$ ipython --no-banner

In [1]: import numpy as np

In [2]: np.set_printoptions(precision=1, suppress=True, linewidth=200, sign=" ")

In [3]: def rd(a):
   ...:     return np.round(a, 1) + 0
   ...: 

In [4]: K = np.array([[1.0, 0.0, 0.0, 0.0],
   ...:     [0.0, 0.5, 0.0, 0.5],
   ...:     [0.0, 0.0, 1.0, 0.0],
   ...:     [0.0, 0.5, 0.0, 0.5]])

In [5]: print(K)
[[ 1.   0.   0.   0. ]
 [ 0.   0.5  0.   0.5]
 [ 0.   0.   1.   0. ]
 [ 0.   0.5  0.   0.5]]

In [6]: left, sv, Vh = np.linalg.svd(K)

In [7]: print(rd(sv))
[ 1.  1.  1.  0.]

In [8]: A2 = left[:, :3] @ np.diag(sv[:3]) @ Vh[:3]

In [9]: print(np.linalg.matrix_rank(A2))
3

In [10]: print(np.linalg.matrix_rank(K, rtol=0.05))
3

In [11]: print(rd(A2))
[[ 1.   0.   0.   0. ]
 [ 0.   0.5  0.   0.5]
 [ 0.   0.   1.   0. ]
 [ 0.   0.5  0.   0.5]]

In [12]: J = np.array([[-0.7, 1.7, -0.9], [-0.9, 1.4, -0.7], [-0.1, -0.1, 0.2]])

In [13]: J[:, 0] *= 5

In [14]: print(J)
[[-3.5  1.7 -0.9]
 [-4.5  1.4 -0.7]
 [-0.5 -0.1  0.2]]

In [15]: left, sv, Vh = np.linalg.svd(J, full_matrices=False)

In [16]: print(np.allclose(left * sv @ Vh, J))
True

In [17]: print(rd(Vh @ Vh.T))
[[ 1.  0.  0.]
 [ 0.  1.  0.]
 [ 0.  0.  1.]]

In [18]: print(np.abs(left[:, 0]).round(6).argmax())
1

In [19]: print((sv > 1e-8).sum())
3

In [20]: print(rd(sv / sv[0]))
[ 1.   0.1  0. ]

In [21]: print(rd(np.abs(Vh[0])))
[ 0.9  0.3  0.2]

In [22]: print(rd(np.cumsum(sv ** 2) / np.sum(sv ** 2)))
[ 1.  1.  1.]

In [23]: print(rd(sv))
[ 6.2  0.6  0.1]

In [24]: print(rd(np.sqrt((sv ** 2).sum())), rd(np.linalg.norm(J)))
6.2 6.2

In [25]: A2 = J / np.sqrt((J ** 2).mean(axis=1, keepdims=True))

In [26]: print(np.linalg.matrix_rank(A2) == np.linalg.matrix_rank(J))
True

In [27]: rng = np.random.default_rng(78)

In [28]: z = rng.permutation(3)

In [29]: print(z)
[ 0  2  1]

In [30]: A2 = J[z][:, z]

In [31]: print(np.allclose(A2, J))
False

In [32]: print(np.diag(A2))
[-3.5  0.2  1.4]

In [33]: print(rd(np.linalg.det(A2)), rd(np.linalg.det(J[z])))
0.4 -0.4

In [34]: print(rd(np.sort(np.abs(np.linalg.eigvals(A2)))))
[ 0.2  1.5  1.5]

In [35]: A2 = np.array([[-5, -3, 2], [-5, -4, 0], [0, 3, 5]])

In [36]: E = np.triu(A2)

In [37]: print(E)
[[-5 -3  2]
 [ 0 -4  0]
 [ 0  0  5]]

In [38]: x = np.array([1, 2, 2])

In [39]: print(E * x)
[[-5 -6  4]
 [ 0 -8  0]
 [ 0  0 10]]

In [40]: print(np.linalg.norm(E @ x) <= np.linalg.norm(E, 2) * np.linalg.norm(x) + 1e-9)
True

In [41]: print(E @ (2 * x))
[-14 -16  20]

In [42]: print(E @ np.eye(3)[2])
[ 2.  0.  5.]

In [43]: print(np.sign((E @ x).round(6)))
[-1 -1  1]

In [44]: print((E * x).sum(axis=1))
[-7 -8 10]

In [45]: z = rng.permutation(3)

In [46]: print(z)
[ 0  2  1]

In [47]: A2 = E[z][:, z]

In [48]: print(np.trace(A2))
-4

In [49]: print(np.allclose(A2, E))
False

In [50]: print(rd(np.sort(np.abs(np.linalg.eigvals(A2)))))
[ 4.  5.  5.]

In [51]: data = np.array([[2.0, -1.0, 0.0], [-1.0, 2.0, -1.0], [0.0, -1.0, 3.0]])

In [52]: evals, vecs = np.linalg.eigh(data)

In [53]: x = np.array([2, 1, 0])

In [54]: print(x @ data @ x)
6.0

In [55]: print(rd(np.linalg.eigvalsh(data[1:, 1:])))
[ 1.4  3.6]

In [56]: r0 = np.array([0, 6])

In [57]: print(np.cross(E[1, :3], E[2, :3]))
[-20   0   0]

In [58]: L = np.linalg.cholesky(data)

In [59]: print(rd(L @ L.T))
[[ 2. -1.  0.]
 [-1.  2. -1.]
 [ 0. -1.  3.]]

In [60]: print(rd(np.prod(np.diag(L)) ** 2), rd(np.linalg.det(data)))
7.0 7.0

In [61]: print(rd(data / np.sqrt(np.outer(np.diag(data), np.diag(data)))))
[[ 1.  -0.5  0. ]
 [-0.5  1.  -0.4]
 [ 0.  -0.4  1. ]]

In [62]: r0 = np.array([-3, 2, 1])

In [63]: print(np.array([np.convolve(row, r0, "same") for row in data]))
[[  7.   0.  -1.]
 [ -8.   6.   0.]
 [  3. -11.   5.]]

In [64]: print(np.correlate(data[2], data[0], "full"))
[ 0.  0.  1. -5.  6.]

In [65]: A2 = np.linalg.inv(J)

In [66]: print(rd(np.linalg.slogdet(J)[0]))
1.0

In [67]: print(rd(A2))
[[ 0.6 -0.7  0.2]
 [ 3.5 -3.2  4.5]
 [ 3.2 -3.4  7.7]]

In [68]: print(rd(np.linalg.det(J) * np.linalg.det(A2)))
1.0

In [69]: print(rd(np.linalg.cond(J)))
69.0

In [70]: feats = np.array([[0, 1, 1], [1, 0, 0], [1, 0, 0]])

In [71]: # rank 2

In [72]: print(rd(np.poly(feats)))
[ 1.  0. -2.  0.]

In [73]: print(rd(np.linalg.det(feats[::-1])))
0.0

In [74]: print(rd(np.linalg.det(feats.T)))
0.0

In [75]: cov = feats.T @ feats

In [76]: print(cov)
[[ 2  0  0]
 [ 0  1  1]
 [ 0  1  1]]

In [77]: print(np.trace(cov), (feats ** 2).sum())
4 4

In [78]: print(rd(np.linalg.eigvalsh(cov)[::-1]))
[ 2.  2.  0.]

In [79]: evals, vecs = np.linalg.eigh(feats)

In [80]: print(rd(vecs @ np.diag(evals) @ vecs.T))
[[ 0.  1.  1.]
 [ 1.  0.  0.]
 [ 1.  0.  0.]]

In [81]: print((evals > 1e-8).sum(), (evals < -1e-8).sum())
1 1

In [82]: print(np.abs(vecs[:, -1]).round(6).argmax())
0

In [83]: print(rd(vecs.T @ feats @ vecs))
[[-1.4  0.   0. ]
 [ 0.   0.   0. ]
 [ 0.   0.   1.4]]

In [84]: print(rd(np.abs(vecs[:, -1])))
[ 0.7  0.5  0.5]

In [85]: print(rd(evals))
[-1.4  0.   1.4]

In [86]: print(rd(np.linalg.eigvalsh(feats + -3 * np.eye(3))))
[-4.4 -3.  -1.6]

In [87]: r = np.linalg.matrix_rank(feats)

In [88]: print(r)
2

In [89]: ns = np.linalg.svd(feats)[2][r:].T

In [90]: print([int(np.linalg.matrix_rank(feats[:i])) for i in range(1, len(feats) + 1)])
[1, 2, 2]

In [91]: print(ns.shape)
(3, 1)

In [92]: print(np.allclose(feats @ ns, 0))
True

In [93]: print([int(np.linalg.matrix_rank(feats[:, :j + 1])) for j in range(3)])
[1, 2, 2]

In [94]: print(rd(ns @ ns.T))
[[ 0.   0.   0. ]
 [ 0.   0.5 -0.5]
 [ 0.  -0.5  0.5]]

In [95]: A2 = feats / np.sqrt((feats ** 2).mean(axis=1, keepdims=True))

In [96]: print(rd(np.linalg.norm(A2, axis=1)))
[ 1.7  1.7  1.7]

In [97]: print(rd(feats - feats.mean(axis=1, keepdims=True)))
[[-0.7  0.3  0.3]
 [ 0.7 -0.3 -0.3]
 [ 0.7 -0.3 -0.3]]

In [98]: W0 = np.load("out8.npy")

In [99]: print(W0)
[[ 0  0 -3  0]
 [ 0  0  0  0]
 [ 0  3  0  0]
 [ 0  0  0 -2]]

In [100]: left, sv, Vh = np.linalg.svd(W0)

In [101]: print(np.argmax(sv[:-1] / (sv[1:] + 1e-6)) + 1)
3

In [102]: print(sv)
[ 3.  3.  2. -0.]

In [103]: A2 = left[:, :3] @ np.diag(sv[:3]) @ Vh[:3]

In [104]: print(rd(np.linalg.norm(W0 - A2, 2)), sv[3])
0.0 -0.0

In [105]: print(rd(np.linalg.norm(W0 - A2) / np.linalg.norm(W0)))
0.0

In [106]: print(W0.T @ W0)
[[ 0  0  0  0]
 [ 0  9  0  0]
 [ 0  0  9  0]
 [ 0  0  0  4]]

In [107]: print(rd(np.linalg.pinv(W0)))
[[ 0.   0.   0.   0. ]
 [ 0.   0.   0.3  0. ]
 [-0.3  0.   0.   0. ]
 [ 0.   0.   0.  -0.5]]

In [108]: print(W0 @ W0.T)
[[ 9  0  0  0]
 [ 0  0  0  0]
 [ 0  0  9  0]
 [ 0  0  0  4]]

In [109]: print((np.linalg.matrix_power((W0 != 0) + (W0.T != 0) + np.eye(4), 4) > 0).astype(int))
[[ 1  1  1  0]
 [ 1  1  1  0]
 [ 1  1  1  0]
 [ 0  0  0  1]]

In [110]: print((W0 != 0).astype(int))
[[ 0  0  1  0]
 [ 0  0  0  0]
 [ 0  1  0  0]
 [ 0  0  0  1]]

In [111]: print(W0 @ W0)
[[ 0 -9  0  0]
 [ 0  0  0  0]
 [ 0  0  0  0]
 [ 0  0  0  4]]

In [112]: print(rd(np.linalg.det(W0)))
0.0
